$ ipython --no-banner

In [1]: import numpy as np

In [2]: from numpy import linalg as LA

In [3]: np.set_printoptions(suppress=True, linewidth=100)

In [4]: K = np.loadtxt("a.csv", delimiter=",")

In [5]: print(K.round(2))
[[ 0.8  -0.14  0.13 -0.11 -0.33]
 [-0.14  0.9   0.09 -0.08 -0.24]
 [ 0.13  0.09  0.92  0.07  0.21]
 [-0.11 -0.08  0.07  0.94 -0.18]
 [-0.33 -0.24  0.21 -0.18  0.44]]

In [6]: left, s, vt = LA.svd(K)

In [7]: V = vt[:(s > 1e-8).sum()]

In [8]: rng = np.random.default_rng(396)

In [9]: x0 = K[3] + -1 * K[2] + rng.integers(2) * np.eye(5)[2]

In [10]: x0.round(2)
Out[10]: array([-0.23, -0.17,  0.15,  0.87, -0.39])

In [11]: print(round(float(LA.norm(x0 - V.T @ V @ x0)), 2))
0.29

In [12]: np.round(np.diag(V.T @ V), 2)
Out[12]: array([0.8 , 0.9 , 0.92, 0.94, 0.44])

In [13]: np.round(V.T @ V, 2)
Out[13]: 
array([[ 0.8 , -0.14,  0.13, -0.11, -0.33],
       [-0.14,  0.9 ,  0.09, -0.08, -0.24],
       [ 0.13,  0.09,  0.92,  0.07,  0.21],
       [-0.11, -0.08,  0.07,  0.94, -0.18],
       [-0.33, -0.24,  0.21, -0.18,  0.44]])

In [14]: ev, V = LA.eigh(K)

In [15]: np.round(LA.svd(K, compute_uv=False), 2) + 0
Out[15]: array([1., 1., 1., 1., 0.])

In [16]: print(np.round(V.T @ V, 2) + 0)
[[1. 0. 0. 0. 0.]
 [0. 1. 0. 0. 0.]
 [0. 0. 1. 0. 0.]
 [0. 0. 0. 1. 0.]
 [0. 0. 0. 0. 1.]]

In [17]: print(np.round(V.T @ K @ V, 2) + 0)
[[0. 0. 0. 0. 0.]
 [0. 1. 0. 0. 0.]
 [0. 0. 1. 0. 0.]
 [0. 0. 0. 1. 0.]
 [0. 0. 0. 0. 1.]]

In [18]: x0 = np.array([0, -3, -3, 0, -2])

In [19]: np.round(np.eye(5) - K, 2)
Out[19]: 
array([[ 0.2 ,  0.14, -0.13,  0.11,  0.33],
       [ 0.14,  0.1 , -0.09,  0.08,  0.24],
       [-0.13, -0.09,  0.08, -0.07, -0.21],
       [ 0.11,  0.08, -0.07,  0.06,  0.18],
       [ 0.33,  0.24, -0.21,  0.18,  0.56]])

In [20]: np.round(K @ x0, 2)
Out[20]: array([ 0.71, -2.48, -3.46,  0.39, -0.8 ])

In [21]: left, s, vt = LA.svd(K)

In [22]: print(np.argmax(s[:-1] / (s[1:] + 1e-6)) + 1)
4

In [23]: s.round(2) + 0
Out[23]: array([1., 1., 1., 1., 0.])

In [24]: other = left[:, :4] @ np.diag(s[:4]) @ vt[:4]

In [25]: other.round(2)
Out[25]: 
array([[ 0.8 , -0.14,  0.13, -0.11, -0.33],
       [-0.14,  0.9 ,  0.09, -0.08, -0.24],
       [ 0.13,  0.09,  0.92,  0.07,  0.21],
       [-0.11, -0.08,  0.07,  0.94, -0.18],
       [-0.33, -0.24,  0.21, -0.18,  0.44]])

In [26]: LA.matrix_rank(other)
Out[26]: np.int64(4)

In [27]: M = np.array([[1, 2, 0], [0, 0, 1], [1, 2, 4]])

In [28]: M
Out[28]: 
array([[1, 2, 0],
       [0, 0, 1],
       [1, 2, 4]])

In [29]: # rows and columns are dependent

In [30]: left, s, vt = LA.svd(M)

In [31]: np.argmax(s[:-1] / (s[1:] + 1e-6)) + 1
Out[31]: np.int64(2)

In [32]: s.round(2) + 0
Out[32]: array([4.81, 1.97, 0.  ])

In [33]: other = left[:, :2] @ np.diag(s[:2]) @ vt[:2]

In [34]: round(np.abs(M - other).max(), 2)
Out[34]: np.float64(0.0)

In [35]: LA.matrix_rank(M, rtol=0.05)
Out[35]: np.int64(2)

In [36]: np.abs(np.diag(LA.qr(M)[1])) > 1e-9
Out[36]: array([ True, False,  True])

In [37]: np.unique(M.round(6), axis=0).shape
Out[37]: (3, 3)

In [38]: print(round(float(np.trace(LA.pinv(M) @ M)), 2))
2.0

In [39]: other = np.array([[0, 0], [2, -3]])

In [40]: cent = np.kron(other, M)

In [41]: LA.matrix_rank(cent)
Out[41]: np.int64(2)

In [42]: cent
Out[42]: 
array([[  0,   0,   0,   0,   0,   0],
       [  0,   0,   0,   0,   0,   0],
       [  0,   0,   0,   0,   0,   0],
       [  2,   4,   0,  -3,  -6,   0],
       [  0,   0,   2,   0,   0,  -3],
       [  2,   4,   8,  -3,  -6, -12]])

In [43]: W0 = np.load("block4.npy")

In [44]: W0
Out[44]: 
array([[  1.47,  27.33,   7.27,  12.56],
       [-13.75, -12.45,   4.29,   4.46],
       [ -5.33,   6.34,  -4.2 ,   1.49],
       [ -9.96, -29.74, -18.99,  -9.66],
       [ -0.88,   7.73,  17.04,   8.52],
       [  5.63, -28.85,  -7.44,   4.89],
       [  8.77,  -8.05,  -4.42,  17.01],
       [  1.85,  16.86,  -4.98,  16.76],
       [-10.42, -17.08,  -2.61, -11.79],
       [ -6.9 ,   1.41,  -2.57,  20.89],
       [ -0.76,  44.62, -14.28,  11.66],
       [  1.34,  15.86,  -5.21, -23.56],
       [ -1.69,  37.68,  -2.36,  -0.67]])

In [45]: q, Rm = LA.qr(W0)

In [46]: q.shape, Rm.shape
Out[46]: ((13, 4), (4, 4))

In [47]: np.round(q @ Rm, 2)
Out[47]: 
array([[  1.47,  27.33,   7.27,  12.56],
       [-13.75, -12.45,   4.29,   4.46],
       [ -5.33,   6.34,  -4.2 ,   1.49],
       [ -9.96, -29.74, -18.99,  -9.66],
       [ -0.88,   7.73,  17.04,   8.52],
       [  5.63, -28.85,  -7.44,   4.89],
       [  8.77,  -8.05,  -4.42,  17.01],
       [  1.85,  16.86,  -4.98,  16.76],
       [-10.42, -17.08,  -2.61, -11.79],
       [ -6.9 ,   1.41,  -2.57,  20.89],
       [ -0.76,  44.62, -14.28,  11.66],
       [  1.34,  15.86,  -5.21, -23.56],
       [ -1.69,  37.68,  -2.36,  -0.67]])

In [48]: np.round(np.abs(np.diag(Rm)), 2)
Out[48]: array([24.35, 82.52, 32.64, 44.92])

In [49]: np.allclose(Rm.T @ Rm, W0.T @ W0)
Out[49]: True

In [50]: A = np.load("arr.npy")

In [51]: A
Out[51]: 
array([[6., 1., 1., 1., 1.],
       [1., 6., 1., 1., 1.],
       [1., 1., 6., 1., 1.],
       [1., 1., 1., 6., 1.],
       [1., 1., 1., 1., 6.]])

In [52]: ev, V = LA.eigh(A)

In [53]: x0 = np.array([-3, -3, -3, 2, 2])

In [54]: np.round(V * np.maximum(ev, 0) @ V.T, 2)
Out[54]: 
array([[6., 1., 1., 1., 1.],
       [1., 6., 1., 1., 1.],
       [1., 1., 6., 1., 1.],
       [1., 1., 1., 6., 1.],
       [1., 1., 1., 1., 6.]])

In [55]: print(np.round(LA.eigvalsh(A[1:, 1:]), 2))
[5. 5. 5. 9.]

In [56]: hat = W0 @ LA.solve(W0.T @ W0, W0.T)

In [57]: print(np.round(np.trace(hat), 2))
4.0

In [58]: np.round(LA.eigvalsh(hat), 2) + 0
Out[58]: array([0., 0., 0., 0., 0., 0., 0., 0., 0., 1., 1., 1., 1.])

In [59]: np.round(hat @ W0[:, 1], 2)
Out[59]: 
array([ 27.33, -12.45,   6.34, -29.74,   7.73, -28.85,  -8.05,  16.86, -17.08,   1.41,  44.62,
        15.86,  37.68])

In [60]: np.allclose(hat @ hat, hat)
Out[60]: True

In [61]: np.allclose(K[:-1].T @ LA.lstsq(K[:-1].T, K[-1])[0], K[-1])
Out[61]: True

In [62]: np.round(K @ LA.pinv(K) @ K, 2)
Out[62]: 
array([[ 0.8 , -0.14,  0.13, -0.11, -0.33],
       [-0.14,  0.9 ,  0.09, -0.08, -0.24],
       [ 0.13,  0.09,  0.92,  0.07,  0.21],
       [-0.11, -0.08,  0.07,  0.94, -0.18],
       [-0.33, -0.24,  0.21, -0.18,  0.44]])

In [63]: LA.lstsq(K[:-1].T, K[-1])[2]
Out[63]: np.int32(4)

In [64]: ev, V = LA.eigh(A)

In [65]: np.round(LA.svd(A, compute_uv=False), 2)
Out[65]: array([10.,  5.,  5.,  5.,  5.])

In [66]: print(np.abs(V[:, -1]).round(6).argmax())
0

In [67]: np.round(V @ np.diag(ev) @ V.T, 2)
Out[67]: 
array([[6., 1., 1., 1., 1.],
       [1., 6., 1., 1., 1.],
       [1., 1., 6., 1., 1.],
       [1., 1., 1., 6., 1.],
       [1., 1., 1., 1., 6.]])

In [68]: np.round(V.T @ A @ V, 2) + 0
Out[68]: 
array([[ 5.,  0.,  0.,  0.,  0.],
       [ 0.,  5.,  0.,  0.,  0.],
       [ 0.,  0.,  5.,  0.,  0.],
       [ 0.,  0.,  0.,  5.,  0.],
       [ 0.,  0.,  0.,  0., 10.]])

In [69]: ev
Out[69]: array([ 5.,  5.,  5.,  5., 10.])

In [70]: (ev > 1e-8).sum(), (ev < -1e-8).sum()
Out[70]: (np.int64(5), np.int64(0))

In [71]: data = np.abs(np.array([[-9, 7, 5], [-9, -7, 6], [3, 5, -8]])) + np.eye(3)

In [72]: data = data / data.sum(axis=1, keepdims=True)

In [73]: data.round(2)
Out[73]: 
array([[0.45, 0.32, 0.23],
       [0.39, 0.35, 0.26],
       [0.18, 0.29, 0.53]])

In [74]: # rows sum to 1

In [75]: hat = np.triu(np.array([[5, 6, 6], [7, 8, 3], [9, 7, 6]]), 1) + np.eye(3)

In [76]: other = hat @ data @ LA.inv(hat)

In [77]: np.round(np.poly(other), 2)
Out[77]: array([ 1.  , -1.33,  0.34, -0.01])

In [78]: round(np.trace(other), 2), round(np.trace(data), 2)
Out[78]: (np.float64(1.33), np.float64(1.33))

In [79]: round(LA.det(other), 2)
Out[79]: np.float64(0.01)

In [80]: np.round(hat @ data - data @ hat, 2)
Out[80]: 
array([[ 3.41,  1.12,  1.06],
       [ 0.53, -1.47, -1.8 ],
       [ 0.  , -1.06, -1.94]])

In [81]: left, s, vt = LA.svd(data)

In [82]: s.round(2)
Out[82]: array([1.  , 0.31, 0.03])

In [83]: other = left[:, :2] @ np.diag(s[:2]) @ vt[:2]

In [84]: round(float(LA.norm(data - other) / LA.norm(data)), 2)
Out[84]: 0.03

In [85]: round(float(LA.norm(data - other, 2)), 2), round(float(s[2]), 2)
Out[85]: (0.03, 0.03)

In [86]: print(round(np.abs(data - other).max(), 2))
0.02

In [87]: w1 = np.array([[-4, -2, -9, -4, 2], [4, 0, -3, 3, -3], [8, -4, -3, -9, 7]])

In [88]: c = np.array([1, 3, 3, -4, -1])

In [89]: H = np.maximum(data @ w1 + c, 0)

In [90]: H.round(2)
Out[90]: 
array([[2.27, 1.18, 0.  , 0.  , 0.55],
       [2.91, 1.17, 0.  , 0.  , 0.57],
       [5.71, 0.53, 0.  , 0.  , 2.18]])

In [91]: (H > 0).astype(int)
Out[91]: 
array([[1, 1, 0, 0, 1],
       [1, 1, 0, 0, 1],
       [1, 1, 0, 0, 1]])

In [92]: cent = np.array([[0, 3, -2], [1, 1, -1], [1, 2, 2], [-2, 3, -1], [-2, 1, 1]])

In [93]: w1 @ cent
Out[93]: 
array([[ -7, -42,  -2],
       [ -3,  12, -20],
       [ -3,  -6,  -2]])

In [94]: (H @ cent).round(6).argmax(axis=1)
Out[94]: array([1, 1, 1])

In [95]: np.round(H @ cent, 2)
Out[95]: 
array([[ 0.09,  8.55, -5.18],
       [ 0.04, 10.48, -6.43],
       [-3.82, 19.82, -9.76]])

In [96]: r0 = np.array([3, -4, 1])

In [97]: g = np.array([1, -2, -2, 2])

In [98]: J = np.outer(r0, g)

In [99]: J
Out[99]: 
array([[ 3, -6, -6,  6],
       [-4,  8,  8, -8],
       [ 1, -2, -2,  2]])

In [100]: rank = LA.matrix_rank(K)

In [101]: rank
Out[101]: np.int64(4)

In [102]: null = LA.svd(K)[2][rank:].T

In [103]: [int(LA.matrix_rank(K[:, :j + 1])) for j in range(5)]
Out[103]: [1, 2, 3, 4, 4]

In [104]: np.round(null @ null.T, 2)
Out[104]: 
array([[ 0.2 ,  0.14, -0.13,  0.11,  0.33],
       [ 0.14,  0.1 , -0.09,  0.08,  0.24],
       [-0.13, -0.09,  0.08, -0.07, -0.21],
       [ 0.11,  0.08, -0.07,  0.06,  0.18],
       [ 0.33,  0.24, -0.21,  0.18,  0.56]])

In [105]: np.round(null[:, 0] / null[np.abs(null[:, 0]).round(6).argmax(), 0], 2)
Out[105]: array([ 0.59,  0.43, -0.38,  0.32,  1.  ])

In [106]: [int(LA.matrix_rank(np.delete(K, i, axis=0))) for i in range(5)]
Out[106]: [4, 4, 4, 4, 4]

In [107]: np.round(K @ null, 2) + 0
Out[107]: 
array([[0.],
       [0.],
       [0.],
       [0.],
       [0.]])

In [108]: null.shape
Out[108]: (5, 1)

In [109]: print([round(float(x), 2) for x in LA.svd(J, compute_uv=False)[:3]])
[18.38, 0.0, 0.0]

In [110]: LA.matrix_rank(J, rtol=0.1)
Out[110]: np.int64(1)

In [111]: m1 = np.load("out10.npy")

In [112]: m1
Out[112]: 
array([[-0.41,  0.26,  2.42],
       [-0.1 ,  1.1 ,  1.38],
       [ 0.21,  1.  ,  2.18],
       [-0.03,  1.44,  1.59],
       [-0.17,  0.67,  1.96],
       [-0.13,  0.72,  1.75],
       [ 0.06,  1.06,  2.39],
       [-0.05,  0.56,  1.8 ],
       [-0.08,  1.24,  2.22],
       [-0.44,  1.09,  1.73],
       [-0.15,  1.79,  1.89],
       [ 0.3 ,  0.59,  2.06],
       [ 0.24,  0.99,  1.93],
       [-0.54,  0.69,  2.22],
       [ 1.95,  1.23,  1.79],
       [ 1.99,  1.36,  1.76],
       [ 2.04,  1.1 ,  2.47],
       [ 2.04,  1.19,  2.27],
       [ 1.97,  0.43,  1.88],
       [ 2.19,  0.72,  1.89],
       [ 1.81,  0.64,  2.47],
       [ 2.26,  0.56,  2.17],
       [ 1.83,  0.63,  2.39],
       [ 2.12,  1.32,  2.43],
       [ 2.  ,  0.75,  1.81],
       [ 2.07,  0.66,  1.63],
       [ 1.56,  1.16,  2.1 ],
       [ 1.39,  1.07,  1.93]])

In [113]: cent = m1[[9, 0]].astype(float)

In [114]: for _ in range(7):
     ...:     z = LA.norm(m1[:, None] - cent, axis=-1).argmin(axis=1)
     ...:     cent = np.array([m1[z == j].mean(axis=0) for j in range(2)])
     ...: 

In [115]: print(z)
[0 0 0 0 0 0 0 0 0 0 0 0 0 0 1 1 1 1 1 1 1 1 1 1 1 1 1 1]

In [116]: np.abs(cent[1] - cent[0]).argmax()
Out[116]: np.int64(0)

In [117]: np.round(cent[1] - cent[0], 2)
Out[117]: array([ 2.04, -0.03,  0.1 ])
